>>> import numpy as np
>>> np.set_printoptions(precision=2, suppress=True, linewidth=140)
>>> F = np.loadtxt("case2.csv", delimiter=",")
>>> F
array([[-2.,  0.,  0.,  0.,  0.,  0.,  0.,  0.,  0.,  0.,  0.,  0.,  0.],
       [ 3., -1.,  0.,  0.,  0.,  0.,  0.,  0.,  0.,  0.,  0.,  0.,  0.],
       [ 0., -3., -1.,  0.,  0.,  0.,  0.,  0.,  0.,  0.,  0.,  0.,  0.],
       [ 2.,  1.,  0.,  0.,  0.,  0.,  0.,  0.,  0.,  0.,  0.,  0.,  0.],
       [ 0.,  1.,  3.,  3.,  0.,  0.,  0.,  0.,  0.,  0.,  0.,  0.,  0.],
       [-1.,  1., -2.,  3., -3.,  1.,  0.,  0.,  0.,  0.,  0.,  0.,  0.],
       [ 3.,  2.,  2.,  3.,  2.,  3., -3.,  0.,  0.,  0.,  0.,  0.,  0.],
       [ 3., -3.,  0., -2., -1., -3.,  2.,  3.,  0.,  0.,  0.,  0.,  0.],
       [ 3.,  1., -3.,  1.,  0.,  0.,  3.,  1.,  0.,  0.,  0.,  0.,  0.],
       [-1., -2.,  0.,  0.,  2.,  2.,  0., -3.,  2.,  3.,  0.,  0.,  0.],
       [-1.,  0.,  1.,  3., -2.,  3., -2.,  0.,  3., -3.,  1.,  0.,  0.],
       [ 2.,  1.,  3., -2.,  1.,  0.,  2., -3.,  0., -2.,  0.,  3.,  0.],
       [ 3.,  3.,  1., -1., -3., -2., -1.,  0.,  2.,  1., -2., -3.,  3.]])
>>> np.linalg.cond(F) > 100
np.True_
>>> [round(float(x), 2) for x in np.linalg.svd(F, compute_uv=False)[:3]]
[10.16, 8.87, 7.87]
>>> np.linalg.matrix_rank(F, rtol=0.1)
np.int64(10)
>>> round(float(np.linalg.norm(F, 2) / np.linalg.norm(F)), 2)
0.52
>>> rng = np.random.default_rng(53289)
>>> lab = rng.permutation(13)
>>> lab
array([ 5,  4,  7,  9,  6,  3,  0,  8, 11, 12,  2,  1, 10])
>>> M2 = F[lab][:, lab]
>>> np.sort(np.abs(np.linalg.eigvals(M2)))
array([0., 0., 0., 1., 1., 1., 1., 2., 3., 3., 3., 3., 3.])
>>> np.trace(M2)
np.float64(7.0)
>>> np.allclose(M2, F)
False
>>> r = np.linalg.matrix_rank(F)
>>> r
np.int64(12)
>>> ns = np.linalg.svd(F)[2][r:].T
>>> np.round(F @ ns, 2) + 0
array([[0.],
       [0.],
       [0.],
       [0.],
       [0.],
       [0.],
       [0.],
       [0.],
       [0.],
       [0.],
       [0.],
       [0.],
       [0.]])
>>> np.round(ns[:, 0] / ns[np.abs(ns[:, 0]).round(6).argmax(), 0], 2) + 0
array([ 0.  ,  0.  ,  0.  ,  0.  ,  0.  ,  0.  ,  0.  ,  0.  , -0.2 ,  0.13,  1.  ,  0.09,  0.84])
>>> np.allclose(F @ ns, 0)
True
>>> Uu, sigma, VT = np.linalg.svd(F)
>>> vecs = VT[:(sigma > 1e-8).sum()]
>>> vec = F[11] + -3 * F[0] + rng.integers(2) * np.eye(13)[11]
>>> vec
array([ 8.,  1.,  3., -2.,  1.,  0.,  2., -3.,  0., -2.,  0.,  4.,  0.])
>>> np.allclose(vecs.T @ vecs @ vec, vec)
False
>>> round(float(np.linalg.norm(vec - vecs.T @ vecs @ vec)), 2)
0.07
>>> np.diag(vecs.T @ vecs)
array([1.  , 1.  , 1.  , 1.  , 1.  , 1.  , 1.  , 1.  , 0.98, 0.99, 0.44, 1.  , 0.6 ])
>>> A = np.load("x.npy")
>>> A
array([[-1.75,  0.75,  2.53, -4.59, -2.36, -0.45, -0.52,  1.49,  1.12, -0.65, -0.62, -2.33, -0.55,  1.9 ],
       [ 3.21, -1.07, -4.55,  7.29,  3.98,  0.53,  1.03, -2.66, -2.  ,  1.01,  0.87,  3.93,  0.96, -3.2 ],
       [ 2.97, -1.03, -4.48,  7.38,  3.94,  0.73,  0.93, -2.39, -1.96,  0.94,  1.1 ,  4.01,  1.05, -3.05],
       [-2.43,  0.7 ,  3.6 , -5.93, -3.26, -0.45, -0.81,  1.88,  1.55, -0.71, -0.97, -3.03, -0.75,  2.46],
       [-0.85,  0.13,  0.81, -1.52, -0.49, -0.16, -0.36,  0.43,  0.53,  0.03, -0.26, -0.66, -0.22,  0.56],
       [-0.7 ,  0.2 ,  0.88, -1.4 , -0.99,  0.1 , -0.14,  0.53,  0.44, -0.07,  0.01, -0.81, -0.13,  0.56],
       [ 1.88, -0.71, -2.52,  4.42,  2.38,  0.21,  0.63, -1.45, -1.06,  0.63,  0.67,  2.52,  0.63, -1.76],
       [-2.51,  0.74,  3.64, -6.03, -3.2 , -0.31, -0.74,  2.03,  1.45, -0.71, -0.75, -3.17, -0.92,  2.52],
       [-1.94,  0.68,  2.67, -4.45, -2.41, -0.4 , -0.64,  1.34,  1.1 , -0.71, -0.55, -2.45, -0.48,  1.88],
       [-3.  ,  1.05,  4.43, -7.39, -4.  , -0.54, -1.05,  2.36,  2.05, -0.94, -0.95, -3.85, -1.01,  2.85],
       [ 0.8 , -0.11, -0.84,  1.49,  0.86,  0.21,  0.21, -0.48, -0.36,  0.2 ,  0.31,  0.66,  0.26, -0.39],
       [ 1.7 , -0.61, -2.58,  4.31,  2.3 ,  0.21,  0.45, -1.58, -1.01,  0.64,  0.52,  2.39,  0.73, -1.81],
       [-1.18,  0.33,  1.78, -3.13, -1.64, -0.16, -0.36,  1.06,  0.77, -0.59, -0.24, -1.48, -0.4 ,  1.16],
       [ 1.89, -0.57, -2.95,  4.51,  2.39,  0.27,  0.57, -1.48, -1.27,  0.6 ,  0.6 ,  2.44,  0.48, -1.96],
       [-2.39,  0.69,  3.74, -6.1 , -3.24, -0.54, -0.81,  2.02,  1.65, -0.73, -0.84, -3.19, -0.75,  2.46],
       [-1.07,  0.44,  1.82, -3.02, -1.38, -0.2 , -0.42,  0.9 ,  0.68, -0.38, -0.39, -1.64, -0.39,  1.28],
       [ 1.14, -0.34, -1.73,  3.09,  1.55,  0.2 ,  0.48, -1.1 , -0.8 ,  0.32,  0.46,  1.53,  0.4 , -1.17],
       [-3.03,  0.9 ,  4.52, -7.49, -3.81, -0.5 , -0.87,  2.61,  1.92, -1.06, -1.06, -4.03, -0.92,  2.99],
       [-1.16,  0.49,  1.8 , -2.99, -1.52, -0.33, -0.4 ,  1.1 ,  0.71, -0.47, -0.44, -1.61, -0.33,  1.  ],
       [ 2.27, -0.94, -3.66,  6.1 ,  3.2 ,  0.23,  0.9 , -2.07, -1.68,  0.68,  0.79,  3.37,  0.8 , -2.18],
       [ 1.14, -0.45, -1.61,  3.03,  1.68,  0.28,  0.33, -0.95, -0.78,  0.35,  0.3 ,  1.57,  0.47, -1.33],
       [ 2.55, -0.56, -3.65,  5.87,  3.13,  0.5 ,  0.77, -1.95, -1.61,  0.67,  0.87,  2.95,  0.65, -2.37],
       [ 1.95, -0.57, -2.73,  4.42,  2.33,  0.34,  0.66, -1.61, -1.22,  0.59,  0.61,  2.49,  0.53, -1.76],
       [ 0.77, -0.04, -1.06,  1.47,  0.94,  0.1 ,  0.19, -0.67, -0.41,  0.06,  0.24,  0.97,  0.25, -0.63],
       [-1.68,  0.61,  2.59, -4.51, -2.39, -0.46, -0.88,  1.56,  1.17, -0.55, -0.6 , -2.37, -0.65,  1.65],
       [-2.68,  0.98,  3.7 , -6.03, -3.35, -0.36, -0.81,  1.94,  1.72, -0.84, -0.96, -3.12, -0.76,  2.62],
       [-1.73,  0.58,  2.87, -4.46, -2.29, -0.35, -0.65,  1.47,  1.33, -0.64, -0.51, -2.41, -0.61,  1.77],
       [ 1.8 , -0.6 , -2.82,  4.49,  2.47,  0.48,  0.76, -1.49, -1.38,  0.68,  0.66,  2.47,  0.48, -1.62],
       [ 0.05, -0.1 ,  0.23, -0.01,  0.38,  0.09,  0.11, -0.03,  0.01, -0.03,  0.12,  0.02, -0.06, -0.04],
       [ 0.52, -0.35, -0.79,  1.68,  0.89,  0.01,  0.16, -0.32, -0.47,  0.01,  0.17,  1.03,  0.12, -0.71],
       [ 1.77, -0.78, -2.76,  4.47,  2.3 ,  0.37,  0.68, -1.43, -1.24,  0.56,  0.66,  2.35,  0.63, -1.96],
       [-0.6 ,  0.05,  1.05, -1.33, -0.86,  0.06, -0.16,  0.4 ,  0.28, -0.36, -0.27, -0.86, -0.18,  0.63],
       [ 0.23, -0.03,  0.01, -0.1 ,  0.09, -0.19,  0.17,  0.01, -0.04,  0.  ,  0.17,  0.06,  0.16,  0.13],
       [-1.71,  0.61,  2.5 , -4.49, -2.61, -0.32, -0.43,  1.4 ,  1.07, -0.73, -0.63, -2.45, -0.54,  1.88],
       [ 1.72, -0.62, -2.52,  4.34,  2.57,  0.31,  0.59, -1.38, -1.36,  0.77,  0.71,  2.39,  0.56, -1.88],
       [-1.58,  0.5 ,  2.67, -4.37, -2.4 , -0.16, -0.74,  1.49,  1.09, -0.45, -0.48, -2.44, -0.58,  1.72],
       [ 0.11,  0.21,  0.06,  0.01,  0.13, -0.01,  0.01, -0.11,  0.17,  0.03,  0.04,  0.03,  0.05, -0.02],
       [ 0.01, -0.13,  0.17, -0.12, -0.06,  0.12, -0.13,  0.17,  0.1 , -0.07,  0.03, -0.07, -0.07, -0.15],
       [ 2.84, -0.96, -4.5 ,  7.43,  3.99,  0.53,  1.08, -2.46, -2.03,  1.06,  0.8 ,  3.92,  1.  , -3.01],
       [ 1.81, -0.7 , -2.6 ,  4.42,  2.35,  0.5 ,  0.61, -1.47, -1.28,  0.6 ,  0.52,  2.39,  0.53, -1.86],
       [-1.12,  0.22,  1.84, -3.  , -1.55, -0.26, -0.39,  0.9 ,  0.87, -0.5 , -0.65, -1.62, -0.45,  1.23],
       [ 0.81, -0.12, -1.01,  1.6 ,  0.68,  0.17,  0.01, -0.61, -0.38,  0.39,  0.08,  0.66,  0.23, -0.53],
       [-1.24,  0.4 ,  1.8 , -3.  , -1.68, -0.3 , -0.44,  0.86,  1.03, -0.46, -0.45, -1.7 , -0.42,  1.24],
       [-1.18,  0.32,  1.83, -2.9 , -1.69, -0.28, -0.51,  0.96,  0.82, -0.46, -0.36, -1.68, -0.46,  1.22],
       [ 1.08, -0.39, -1.83,  2.71,  1.67,  0.29,  0.42, -0.93, -0.75,  0.31,  0.35,  1.51,  0.43, -1.06],
       [ 1.79, -0.5 , -2.8 ,  4.51,  2.42,  0.09,  0.72, -1.51, -1.24,  0.69,  0.52,  2.3 ,  0.69, -1.86]])
>>> C = A[[7, 18]].astype(float)
>>> for _ in range(4):
...     lab = np.linalg.norm(A[:, None] - C, axis=-1).argmin(axis=1)
...     C = np.array([A[lab == j].mean(axis=0) for j in range(2)])
... 
>>> lab
array([0, 1, 1, 0, 0, 0, 1, 0, 0, 0, 1, 1, 0, 1, 0, 0, 1, 0, 0, 1, 1, 1, 1, 1, 0, 0, 0, 1, 1, 1, 1, 0, 1, 0, 1, 0, 1, 1, 1, 1, 0, 1, 0, 0,
       1, 1])
>>> C
array([[-1.69,  0.54,  2.53, -4.2 , -2.24, -0.3 , -0.58,  1.37,  1.11, -0.57, -0.57, -2.23, -0.55,  1.69],
       [ 1.47, -0.48, -2.14,  3.55,  1.94,  0.26,  0.49, -1.2 , -0.96,  0.47,  0.49,  1.92,  0.48, -1.45]])
>>> np.abs(C[1] - C[0]).argmax()
np.int64(3)
>>> np.bincount(lab)
array([21, 25])
